$ python3 -q
>>> import numpy as np
>>> import numpy.linalg as la
>>> np.set_printoptions(precision=2, suppress=True, linewidth=200)
>>> B = np.array([[-1, 0], [0, 0]])
>>> W2 = np.array([[0, 1], [0, 0]])
>>> A = np.kron(B, W2)
>>> A
array([[ 0, -1,  0,  0],
       [ 0,  0,  0,  0],
       [ 0,  0,  0,  0],
       [ 0,  0,  0,  0]])
>>> np.sort(la.eigvals(A))
array([0., 0., 0., 0.])
>>> la.matrix_rank(A - A[0, 0] * np.eye(4))
np.int64(1)
>>> [int(la.matrix_rank(la.matrix_power(A, p))) for p in range(1, 5)]
[1, 0, 0, 0]
>>> try:
...     la.inv(A)
... except la.LinAlgError as e:
...     print(repr(e))
... 
LinAlgError('Singular matrix')
>>> A @ la.pinv(A) @ A
array([[ 0., -1.,  0.,  0.],
       [ 0.,  0.,  0.,  0.],
       [ 0.,  0.,  0.,  0.],
       [ 0.,  0.,  0.,  0.]])
>>> W0 = np.load("out1.npy")
>>> W0
array([[-1,  1,  2, -1, -1,  0],
       [ 0, -1,  0,  0,  1,  0],
       [ 0,  0, -1,  2, -3, -3],
       [ 0,  0,  0, -1, -2, -3],
       [ 0,  0,  0,  0,  3,  3],
       [ 0,  0,  0,  0,  0, -1]])
>>> # triangular
>>> th = np.radians(37)
>>> R = np.eye(6)
>>> R[1, 1] = R[0, 0] = np.cos(th)
>>> R[1, 0], R[0, 1] = -np.sin(th), np.sin(th)
>>> R
array([[ 0.8,  0.6,  0. ,  0. ,  0. ,  0. ],
       [-0.6,  0.8,  0. ,  0. ,  0. ,  0. ],
       [ 0. ,  0. ,  1. ,  0. ,  0. ,  0. ],
       [ 0. ,  0. ,  0. ,  1. ,  0. ,  0. ],
       [ 0. ,  0. ,  0. ,  0. ,  1. ,  0. ],
       [ 0. ,  0. ,  0. ,  0. ,  0. ,  1. ]])
>>> B = W0 @ R.T
>>> np.allclose(W0 @ W0.T, B @ B.T)
True
>>> B
array([[-0.2,  1.4,  2. , -1. , -1. ,  0. ],
       [-0.6, -0.8,  0. ,  0. ,  1. ,  0. ],
       [ 0. ,  0. , -1. ,  2. , -3. , -3. ],
       [ 0. ,  0. ,  0. , -1. , -2. , -3. ],
       [ 0. ,  0. ,  0. ,  0. ,  3. ,  3. ],
       [ 0. ,  0. ,  0. ,  0. ,  0. , -1. ]])
>>> data = np.load("layer11.npy")
>>> data
array([[ 0.9 , -0.3 , -0.6 ],
       [-0.6 ,  0.3 ,  1.1 ],
       [ 0.1 ,  2.6 , -1.  ],
       [ 2.  , -0.3 , -1.2 ],
       [-0.7 , -0.7 , -0.3 ],
       [ 0.88, -0.32, -0.6 ]])
>>> B = np.c_[data[:, :2] @ np.array([[2, 2], [1, 3]]), np.array([0, 1, 1, 3, 3, 2])]
>>> B
array([[ 1.5 ,  0.9 ,  0.  ],
       [-0.9 , -0.3 ,  1.  ],
       [ 2.8 ,  8.  ,  1.  ],
       [ 3.7 ,  3.1 ,  3.  ],
       [-2.1 , -3.5 ,  3.  ],
       [ 1.44,  0.8 ,  2.  ]])
>>> np.round(la.lstsq(data, B[:, 0])[0], 2) + 0
array([2., 1., 0.])
>>> la.norm(la.qr(data)[0].T @ B, axis=0) ** 2 / ((B ** 2).sum(axis=0) + 1e-12)
array([1.  , 1.  , 0.33])
>>> la.matrix_rank(B)
np.int64(3)
>>> vec = np.array([0, 2, 3])
>>> target = B @ vec
>>> coef, lr = np.zeros(3), 1 / la.norm(B, 2) ** 2
>>> for i in range(10):
...     coef -= lr * B.T @ (B @ coef - target)
...     if i % 2 == 0: print(i, round(la.norm(B @ coef - target), 2))
... 
0 9.97
2 6.69
4 4.72
6 3.55
8 2.85
>>> round(la.cond(B), 2)
np.float64(4.42)
>>> proj = data @ la.solve(data.T @ data, data.T)
>>> la.matrix_rank(np.eye(6) - proj)
np.int64(3)
>>> np.trace(proj)
np.float64(3.0)
>>> np.diag(proj)
array([0.14, 0.45, 0.98, 0.62, 0.67, 0.13])
>>> proj @ data[:, 0]
array([ 0.9 , -0.6 ,  0.1 ,  2.  , -0.7 ,  0.88])
>>> def softmax(z):
...     e = np.exp(z - z.max(axis=-1, keepdims=True))
...     return e / e.sum(axis=-1, keepdims=True)
... 
>>> softmax(data).sum(axis=1)
array([1., 1., 1., 1., 1., 1.])
>>> softmax(data[1])
array([0.11, 0.28, 0.61])
>>> S = data @ data.T / np.sqrt(3)
>>> softmax(S)[1] @ data
array([-0.15,  0.34,  0.17])
>>> m1 = np.load("data.npy")
>>> m1
array([[ 3., -3.,  0.],
       [-3.,  0., -3.],
       [ 0., -3.,  1.]])
>>> # equal to its transpose
>>> ev, vecs = la.eigh(m1)
>>> vec = np.array([9, 0, 3])
>>> vecs * np.abs(ev) @ vecs.T
array([[ 3.89, -1.09,  1.29],
       [-1.09,  4.09, -0.23],
       [ 1.29, -0.23,  2.88]])
>>> (np.sign(vecs[:, -1].round(6)) == np.sign(vecs[0, -1].round(6))).astype(int)
array([1, 0, 1])
>>> vecs * np.maximum(ev, 0) @ vecs.T
array([[ 3.45, -2.05,  0.65],
       [-2.05,  2.05, -1.61],
       [ 0.65, -1.61,  1.94]])
>>> B = m1 / la.norm(m1, axis=1, keepdims=True)
>>> cov = B @ B.T
>>> cov
array([[ 1.  , -0.5 ,  0.67],
       [-0.5 ,  1.  , -0.22],
       [ 0.67, -0.22,  1.  ]])
>>> np.argwhere(np.triu(np.abs(cov) > 0.95, 1))
array([], shape=(0, 2), dtype=int64)
>>> softmax(m1[1] + -3)
array([0.05, 0.91, 0.05])
>>> np.round(softmax(10 * m1[1]), 2) + 0
array([0., 1., 0.])
>>> softmax(m1).sum(axis=1)
array([1., 1., 1.])
>>> S = m1 @ m1.T / np.sqrt(3)
>>> np.round(softmax(S)[1] @ m1, 2) + 0
array([-3.,  0., -3.])
>>> ev, vecs = la.eig(m1)
>>> round(float(np.prod(ev)), 2)
-36.0
>>> np.sort(la.eigvals(m1.T))
array([-3.43,  1.9 ,  5.53])
>>> B = la.inv(m1)
>>> la.det(m1) * B
array([[-9.,  3.,  9.],
       [ 3.,  3.,  9.],
       [ 9.,  9., -9.]])
>>> np.allclose(B, m1.T)
False
>>> np.round(m1 @ B, 2) + 0
array([[1., 0., 0.],
       [0., 1., 0.],
       [0., 0., 1.]])
>>> round(la.cond(m1), 2)
np.float64(2.92)
>>> round(la.det(m1) * la.det(B), 2)
np.float64(1.0)
>>> J = np.load("m.npy")
>>> J
array([[  0, -30, -42, -12, -57, -53],
       [  0,  -5, -56,  -2, -34, -66],
       [  0,  30,  60,  12,  66,  74],
       [  0,  10,  40,   4,  32,  48],
       [  0,   5, -28,   2,  -8, -32],
       [  0,   0, -30,   0, -15, -35]])
>>> w1 = np.array([[5, 0, -2, -2, 1, 0],
...     [-1, -5, 2, -4, 4, 1],
...     [5, -3, 0, -3, 5, -2],
...     [4, -3, -5, -3, -3, 2],
...     [3, -2, 1, -5, 4, 2],
...     [-4, -1, 4, 4, -4, 5]])
>>> coef = np.array([0, 1, 0, 3, -2, 2])
>>> H = np.maximum(J @ w1 + coef, 0)
>>> la.matrix_rank(H)
np.int64(4)
>>> (H > 0).mean(axis=0)
array([0.33, 0.67, 0.33, 0.5 , 0.33, 0.33])
>>> W2 = np.array([[1, 2, 2], [1, 2, 1], [0, 2, 0], [2, 2, 0], [2, 2, 0], [0, 0, 0]])
>>> (H @ W2).round(6).argmax(axis=1)
array([1, 1, 1, 1, 1, 1])
>>> w1 @ W2
array([[  3,   4,  10],
       [ -6,  -8,  -7],
       [  6,   8,   7],
       [-11, -20,   5],
       [ -1,   2,   4],
       [ -5,  -2,  -9]])
>>> M = np.load("mat.npy")
>>> M
array([[ -3.17,  -0.02,  -9.62,  13.69,   3.35],
       [ -3.79,   4.41,  -9.27,  13.53,   1.64],
       [-13.27,  11.57,   1.42,  -5.27,   1.71],
       [ -5.48,  -6.66,  -8.71,   2.18,   1.7 ],
       [ -5.69,  -6.37,  -6.95,   1.98,  -0.5 ],
       [-15.06,  12.99,   2.02,  -6.18,   2.62],
       [ -2.51,   3.02,  -8.28,  15.98,   3.7 ],
       [ -5.31,  -5.97,  -6.88,   1.55,  -1.05],
       [ -5.78,  -6.25,  -7.62,   1.07,  -2.57],
       [ -5.87,  -4.92,  -6.89,   1.36,  -0.86],
       [ -3.74,   0.91,  -7.54,  14.89,   2.34],
       [ -4.57,  -7.54,  -6.08,   2.04,  -1.9 ],
       [ -2.47,   1.08,  -8.58,  14.81,   3.38],
       [ -4.88,  -6.35,  -7.17,   1.99,  -1.28]])
>>> O, vecs = la.qr(M[:, :3])[0], la.qr(M[:, 3:])[0]
>>> sigma = la.svd(O.T @ vecs, compute_uv=False)
>>> (sigma > 0.9).sum()
np.int64(1)
>>> round(float(la.norm(O @ O.T - vecs @ vecs.T, 2)), 2)
1.0
>>> sigma
array([0.98, 0.81])
>>> np.degrees(np.arccos(sigma.clip(0, 1)))
array([11.28, 35.64])
